% ipython --no-banner

In [1]: import numpy as np

In [2]: import numpy.linalg as la

In [3]: np.set_printoptions(suppress=True, linewidth=100)

In [4]: def tidy(a):
   ...:     return np.round(a, 2) + 0
   ...: 

In [5]: M = np.load("w.npy")

In [6]: M
Out[6]: 
array([[0, 0, 0, 0, 0, 0, 0, 0, 0, 0, 0, 0, 1],
       [0, 0, 0, 0, 0, 0, 0, 1, 0, 0, 0, 1, 0],
       [0, 0, 0, 0, 0, 0, 0, 0, 0, 0, 1, 0, 1],
       [0, 0, 0, 0, 1, 1, 1, 0, 0, 0, 0, 0, 0],
       [0, 0, 0, 1, 0, 1, 0, 1, 0, 1, 0, 0, 0],
       [0, 0, 0, 1, 1, 0, 0, 0, 0, 0, 0, 0, 1],
       [0, 0, 0, 1, 0, 0, 0, 0, 1, 1, 0, 0, 0],
       [0, 1, 0, 0, 1, 0, 0, 0, 1, 1, 0, 0, 0],
       [0, 0, 0, 0, 0, 0, 1, 1, 0, 0, 0, 0, 0],
       [0, 0, 0, 0, 1, 0, 1, 1, 0, 0, 0, 0, 0],
       [0, 0, 1, 0, 0, 0, 0, 0, 0, 0, 0, 0, 1],
       [0, 1, 0, 0, 0, 0, 0, 0, 0, 0, 0, 0, 0],
       [1, 0, 1, 0, 0, 1, 0, 0, 0, 0, 1, 0, 0]])

In [7]: # equal to its transpose

In [8]: np.all(la.eigvalsh(M) > 0)
Out[8]: np.False_

In [9]: evals, V = la.eigh(M)

In [10]: tidy(la.svd(M, compute_uv=False))
Out[10]: array([3.1 , 2.33, 2.31, 2.01, 1.84, 1.48, 1.05, 1.  , 0.95, 0.75, 0.57, 0.33, 0.  ])

In [11]: tidy(la.eigvalsh(M @ M))
Out[11]: array([0.  , 0.11, 0.33, 0.57, 0.9 , 1.  , 1.11, 2.2 , 3.39, 4.04, 5.33, 5.43, 9.59])

In [12]: (evals > 1e-8).sum(), (evals < -1e-8).sum()
Out[12]: (np.int64(6), np.int64(6))

In [13]: tidy(la.eigvalsh(M + -3 * np.eye(13)))
Out[13]: array([-5.31, -5.01, -4.84, -4.  , -3.95, -3.75, -3.  , -2.67, -2.43, -1.95, -1.52, -0.67,  0.1 ])

In [14]: tidy(evals)
Out[14]: array([-2.31, -2.01, -1.84, -1.  , -0.95, -0.75,  0.  ,  0.33,  0.57,  1.05,  1.48,  2.33,  3.1 ])

In [15]: data = np.loadtxt("m.csv", delimiter=",")

In [16]: data
Out[16]: 
array([[6., 5., 0., 5., 5., 0., 5., 5., 5., 0., 0., 5., 0.],
       [5., 6., 0., 5., 5., 0., 5., 5., 5., 0., 0., 5., 0.],
       [0., 0., 6., 0., 0., 5., 0., 0., 0., 5., 5., 0., 5.],
       [5., 5., 0., 6., 5., 0., 5., 5., 5., 0., 0., 5., 0.],
       [5., 5., 0., 5., 6., 0., 5., 5., 5., 0., 0., 5., 0.],
       [0., 0., 5., 0., 0., 6., 0., 0., 0., 5., 5., 0., 5.],
       [5., 5., 0., 5., 5., 0., 6., 5., 5., 0., 0., 5., 0.],
       [5., 5., 0., 5., 5., 0., 5., 6., 5., 0., 0., 5., 0.],
       [5., 5., 0., 5., 5., 0., 5., 5., 6., 0., 0., 5., 0.],
       [0., 0., 5., 0., 0., 5., 0., 0., 0., 6., 5., 0., 5.],
       [0., 0., 5., 0., 0., 5., 0., 0., 0., 5., 6., 0., 5.],
       [5., 5., 0., 5., 5., 0., 5., 5., 5., 0., 0., 6., 0.],
       [0., 0., 5., 0., 0., 5., 0., 0., 0., 5., 5., 0., 6.]])

In [17]: M2 = M / np.sqrt((M ** 2).mean(axis=1, keepdims=True))

In [18]: tidy(M2[8])
Out[18]: array([0.  , 0.  , 0.  , 0.  , 0.  , 0.  , 2.55, 2.55, 0.  , 0.  , 0.  , 0.  , 0.  ])
